>>> import numpy as np
>>> import numpy.linalg as la
>>> np.set_printoptions(precision=2, suppress=True, linewidth=160)
>>> arr = np.loadtxt("case13.csv", delimiter=",")
>>> arr
array([[ 1.  ,  0.  ,  0.  ,  0.  ,  0.  ,  0.  ],
       [ 0.  , -0.71, -0.71,  0.  ,  0.  ,  0.  ],
       [ 0.  ,  0.71, -0.71,  0.  ,  0.  ,  0.  ],
       [ 0.  ,  0.  ,  0.  ,  1.  ,  0.  ,  0.  ],
       [ 0.  ,  0.  ,  0.  ,  0.  ,  1.  ,  0.  ],
       [ 0.  ,  0.  ,  0.  ,  0.  ,  0.  ,  1.  ]])
>>> x = np.array([-2, 0, -2, -3, 1, -1])
>>> round(float(la.norm(x)), 2), round(la.norm(arr @ x), 2)
(4.36, np.float64(4.36))
>>> np.abs(la.eigvals(arr))
array([1., 1., 1., 1., 1., 1.])
>>> 6 - la.matrix_rank(arr - np.eye(6), tol=1e-8)
np.int64(4)
>>> np.round(arr.T @ (arr @ x), 2) + 0
array([-2.,  0., -2., -3.,  1., -1.])
>>> round(la.det(arr), 2)
np.float64(1.0)
>>> r0 = np.array([-2, -3])
>>> np.cross(arr[0, :3], arr[5, :3])
array([0., 0., 0.])
>>> np.convolve(arr[0], r0)
array([-2., -3.,  0.,  0.,  0.,  0.,  0.])
>>> np.array([np.convolve(row, r0, "same") for row in arr])
array([[-2.  , -3.  ,  0.  ,  0.  ,  0.  ,  0.  ],
       [ 0.  ,  1.41,  3.54,  2.12,  0.  ,  0.  ],
       [ 0.  , -1.41, -0.71,  2.12,  0.  ,  0.  ],
       [ 0.  ,  0.  ,  0.  , -2.  , -3.  ,  0.  ],
       [ 0.  ,  0.  ,  0.  ,  0.  , -2.  , -3.  ],
       [ 0.  ,  0.  ,  0.  ,  0.  ,  0.  , -2.  ]])
>>> E = np.load("arr.npy")
>>> E
array([[ 0.,  0.,  0.,  1.,  0., -1., -1., -2.],
       [ 0.,  0.,  0.,  1.,  2., -1.,  0.,  1.],
       [ 0.,  0.,  0.,  0.,  0.,  0.,  0.,  0.],
       [ 1.,  1.,  0.,  0.,  0.,  0.,  0.,  0.],
       [ 0.,  2.,  0.,  0.,  0.,  0.,  0.,  0.],
       [-1., -1.,  0.,  0.,  0.,  0.,  0.,  0.],
       [-1.,  0.,  0.,  0.,  0.,  0.,  0.,  0.],
       [-2.,  1.,  0.,  0.,  0.,  0.,  0.,  0.]])
>>> np.round(E @ la.pinv(E) @ E, 2) + 0
array([[ 0.,  0.,  0.,  1.,  0., -1., -1., -2.],
       [ 0.,  0.,  0.,  1.,  2., -1.,  0.,  1.],
       [ 0.,  0.,  0.,  0.,  0.,  0.,  0.,  0.],
       [ 1.,  1.,  0.,  0.,  0.,  0.,  0.,  0.],
       [ 0.,  2.,  0.,  0.,  0.,  0.,  0.,  0.],
       [-1., -1.,  0.,  0.,  0.,  0.,  0.,  0.],
       [-1.,  0.,  0.,  0.,  0.,  0.,  0.,  0.],
       [-2.,  1.,  0.,  0.,  0.,  0.,  0.,  0.]])
>>> round(np.trace(la.pinv(E) @ E), 2)
np.float64(4.0)
>>> np.unique(E.round(6), axis=0).shape
(8, 8)
>>> la.lstsq(E[:-1].T, E[-1])[2]
np.int32(4)
>>> t3 = np.stack([E, 4 * E, E[::-1]])
>>> t3.sum(axis=0)
array([[ -2.,   1.,   0.,   5.,   0.,  -5.,  -5., -10.],
       [ -1.,   0.,   0.,   5.,  10.,  -5.,   0.,   5.],
       [ -1.,  -1.,   0.,   0.,   0.,   0.,   0.,   0.],
       [  5.,   7.,   0.,   0.,   0.,   0.,   0.,   0.],
       [  1.,  11.,   0.,   0.,   0.,   0.,   0.,   0.],
       [ -5.,  -5.,   0.,   0.,   0.,   0.,   0.,   0.],
       [ -5.,   0.,   0.,   1.,   2.,  -1.,   0.,   1.],
       [-10.,   5.,   0.,   1.,   0.,  -1.,  -1.,  -2.]])
>>> np.einsum("bij,cij->bc", t3, t3)
array([[ 28., 112.,   4.],
       [112., 448.,  16.],
       [  4.,  16.,  28.]])
>>> t3.shape
(3, 8, 8)
>>> la.norm(t3, axis=(1, 2))
array([ 5.29, 21.17,  5.29])
>>> w, V = la.eigh(E)
>>> round(w.sum(), 2), np.trace(E)
(np.float64(-0.0), np.float64(0.0))
>>> la.eigvalsh(E + 4 * np.eye(8))
array([1.35, 1.35, 4.  , 4.  , 4.  , 4.  , 6.65, 6.65])
>>> np.round(V.T @ V, 2) + 0
array([[1., 0., 0., 0., 0., 0., 0., 0.],
       [0., 1., 0., 0., 0., 0., 0., 0.],
       [0., 0., 1., 0., 0., 0., 0., 0.],
       [0., 0., 0., 1., 0., 0., 0., 0.],
       [0., 0., 0., 0., 1., 0., 0., 0.],
       [0., 0., 0., 0., 0., 1., 0., 0.],
       [0., 0., 0., 0., 0., 0., 1., 0.],
       [0., 0., 0., 0., 0., 0., 0., 1.]])
>>> np.round(la.eigvalsh(E @ E), 2) + 0
array([0., 0., 0., 0., 7., 7., 7., 7.])
>>> np.unique(w.round(6) + 0, return_counts=True)[1]
array([2, 4, 2])
>>> round(float(la.eigvalsh(E).min()), 2)
-2.65
>>> la.cond(E) > 100
np.True_
>>> round(la.norm(E, 2) / la.norm(E), 2)
np.float64(0.5)
>>> data = np.loadtxt("x.csv", delimiter=",")
>>> data
array([[10., 12.,  2., 12., 12., 17.,  2.],
       [ 5.,  9., 10.,  7., 11., 10., 10.],
       [ 1.,  9., 11.,  3., 12.,  8.,  8.],
       [ 1.,  8.,  4.,  1.,  5.,  6.,  2.],
       [ 1.,  9., 11.,  3., 12.,  8.,  8.],
       [ 0., 10., 10.,  1., 11.,  8.,  6.],
       [ 8., 15.,  7., 10., 17., 19.,  4.],
       [ 9., 14.,  9., 11., 16., 18.,  8.],
       [ 6., 12.,  5.,  6.,  9., 13.,  4.],
       [11., 17., 12., 14., 22., 23., 10.],
       [11., 17., 13., 13., 20., 22., 12.],
       [ 7.,  9.,  4.,  7.,  5., 10.,  6.],
       [12., 17.,  9., 14., 19., 23.,  8.],
       [10., 16.,  8., 12., 18., 21.,  6.],
       [ 3.,  6.,  6.,  5.,  7.,  6.,  6.],
       [12., 15.,  6., 14., 16., 21.,  6.],
       [ 7.,  6.,  2., 12., 12., 11.,  2.],
       [ 7., 13.,  7., 10., 17., 17.,  4.],
       [ 9.,  9.,  6., 14., 16., 15.,  6.],
       [10.,  9.,  4., 13., 11., 14.,  6.],
       [ 5., 10.,  4.,  7., 11., 12.,  2.],
       [ 6.,  7.,  2.,  9.,  9., 10.,  2.]])
>>> rk = la.matrix_rank(data)
>>> rk
np.int64(5)
>>> null = la.svd(data)[2][rk:].T
>>> [int(la.matrix_rank(data[:, :j + 1])) for j in range(7)]
[1, 2, 3, 4, 5, 5, 5]
>>> null.shape
(7, 2)
>>> la.matrix_rank(data.T @ data), la.matrix_rank(data @ data.T)
(np.int64(5), np.int64(5))
>>> r0 = np.array([-1, -1, -3, -3, -1, -2, -1, 3])
>>> v = np.array([-4, -1, 3])
>>> m1 = r0[:, None] + v[None, :]
>>> m1
array([[-5, -2,  2],
       [-5, -2,  2],
       [-7, -4,  0],
       [-7, -4,  0],
       [-5, -2,  2],
       [-6, -3,  1],
       [-5, -2,  2],
       [-1,  2,  6]])
>>> U, s, vt = la.svd(m1)
>>> V = vt[:(s > 1e-8).sum()]
>>> rng = np.random.default_rng(499988)
>>> x = m1[1] + 4 * m1[7] + rng.integers(2) * np.eye(3)[1]
>>> x
array([-9.,  6., 26.])
>>> la.matrix_rank(np.vstack([m1, x]))
np.int64(2)
